$ ipython --no-banner

In [1]: import numpy as np

In [2]: from numpy import linalg as LA

In [3]: np.set_printoptions(suppress=True, linewidth=120)

In [4]: def rd(a):
   ...:     return np.round(a, 3) + 0
   ...: 

In [5]: K = np.loadtxt("sample10.csv", delimiter=",")

In [6]: print(K)
[[5. 0. 0. 0. 0. 0. 0. 4. 0. 4.]
 [0. 5. 4. 0. 0. 0. 4. 0. 4. 0.]
 [0. 4. 5. 0. 0. 0. 4. 0. 4. 0.]
 [0. 0. 0. 5. 4. 4. 0. 0. 0. 0.]
 [0. 0. 0. 4. 5. 4. 0. 0. 0. 0.]
 [0. 0. 0. 4. 4. 5. 0. 0. 0. 0.]
 [0. 4. 4. 0. 0. 0. 5. 0. 4. 0.]
 [4. 0. 0. 0. 0. 0. 0. 5. 0. 4.]
 [0. 4. 4. 0. 0. 0. 4. 0. 5. 0.]
 [4. 0. 0. 0. 0. 0. 0. 4. 0. 5.]]

In [7]: x = np.array([0, 1, 2, 3, 2, 0, 3, -1, 3, 4])

In [8]: y = K @ x

In [9]: print(y)
[12. 37. 38. 23. 22. 20. 39. 11. 39. 16.]

In [10]: print(rd(LA.solve(K, y + K[:, 4])))
[ 0.  1.  2.  3.  3.  0.  3. -1.  3.  4.]

In [11]: rd(LA.solve(K, -3 * y))
Out[11]: array([  0.,  -3.,  -6.,  -9.,  -6.,   0.,  -9.,   3.,  -9., -12.])

In [12]: rd(LA.solve(K, y))
Out[12]: array([ 0.,  1.,  2.,  3.,  2.,  0.,  3., -1.,  3.,  4.])

In [13]: LA.matrix_rank(K, rtol=0.1)
Out[13]: np.int64(3)

In [14]: data = np.load("w.npy")

In [15]: data
Out[15]: 
array([[-2, -1,  0,  0],
       [ 0,  2,  0,  0],
       [ 0,  0, -2, -1],
       [ 0,  0,  0,  2]])

In [16]: r0 = np.array([1, 1, 3, 2])

In [17]: other = data + np.outer(r0, np.eye(4)[1])

In [18]: rd(LA.det(other) / LA.det(data)), rd(1 + LA.solve(data, r0)[1])
Out[18]: (np.float64(1.5), np.float64(1.5))

In [19]: x = np.array([-1, 2, 0, 1])

In [20]: y = data @ x

In [21]: beta, lr = np.zeros(4), 1 / LA.norm(data, 2) ** 2

In [22]: for i in range(300):
    ...:     beta -= lr * data.T @ (data @ beta - y)
    ...:     if i % 50 == 0: print(i, round(LA.norm(data @ beta - y), 3))
    ...: 
0 2.071
50 0.0
100 0.0
150 0.0
200 0.0
250 0.0

In [23]: print(rd(LA.cond(data)))
1.64

In [24]: rd(beta)
Out[24]: array([-1.,  2.,  0.,  1.])

In [25]: feats = np.loadtxt("dump.csv", delimiter=",")

In [26]: rd(feats)
Out[26]: 
array([[ 0.035,  0.059, -0.012,  0.012, -0.082, -0.012, -0.129, -0.082],
       [ 0.059,  0.098, -0.02 ,  0.02 , -0.137, -0.02 , -0.215, -0.137],
       [-0.012, -0.02 ,  0.004, -0.004,  0.027,  0.004,  0.043,  0.027],
       [ 0.012,  0.02 , -0.004,  0.004, -0.027, -0.004, -0.043, -0.027],
       [-0.082, -0.137,  0.027, -0.027,  0.191,  0.027,  0.301,  0.191],
       [-0.012, -0.02 ,  0.004, -0.004,  0.027,  0.004,  0.043,  0.027],
       [-0.129, -0.215,  0.043, -0.043,  0.301,  0.043,  0.473,  0.301],
       [-0.082, -0.137,  0.027, -0.027,  0.191,  0.027,  0.301,  0.191]])

In [27]: evals, vecs = LA.eigh(feats)

In [28]: print((evals > 1e-8).sum(), (evals < -1e-8).sum())
1 0

In [29]: rd(evals)
Out[29]: array([0., 0., 0., 0., 0., 0., 0., 1.])

In [30]: rd(LA.svd(feats, compute_uv=False))
Out[30]: array([1., 0., 0., 0., 0., 0., 0., 0.])

In [31]: rd(vecs.T @ feats @ vecs)
Out[31]: 
array([[0., 0., 0., 0., 0., 0., 0., 0.],
       [0., 0., 0., 0., 0., 0., 0., 0.],
       [0., 0., 0., 0., 0., 0., 0., 0.],
       [0., 0., 0., 0., 0., 0., 0., 0.],
       [0., 0., 0., 0., 0., 0., 0., 0.],
       [0., 0., 0., 0., 0., 0., 0., 0.],
       [0., 0., 0., 0., 0., 0., 0., 0.],
       [0., 0., 0., 0., 0., 0., 0., 1.]])

In [32]: np.abs(vecs[:, -1]).round(6).argmax()
Out[32]: np.int64(6)
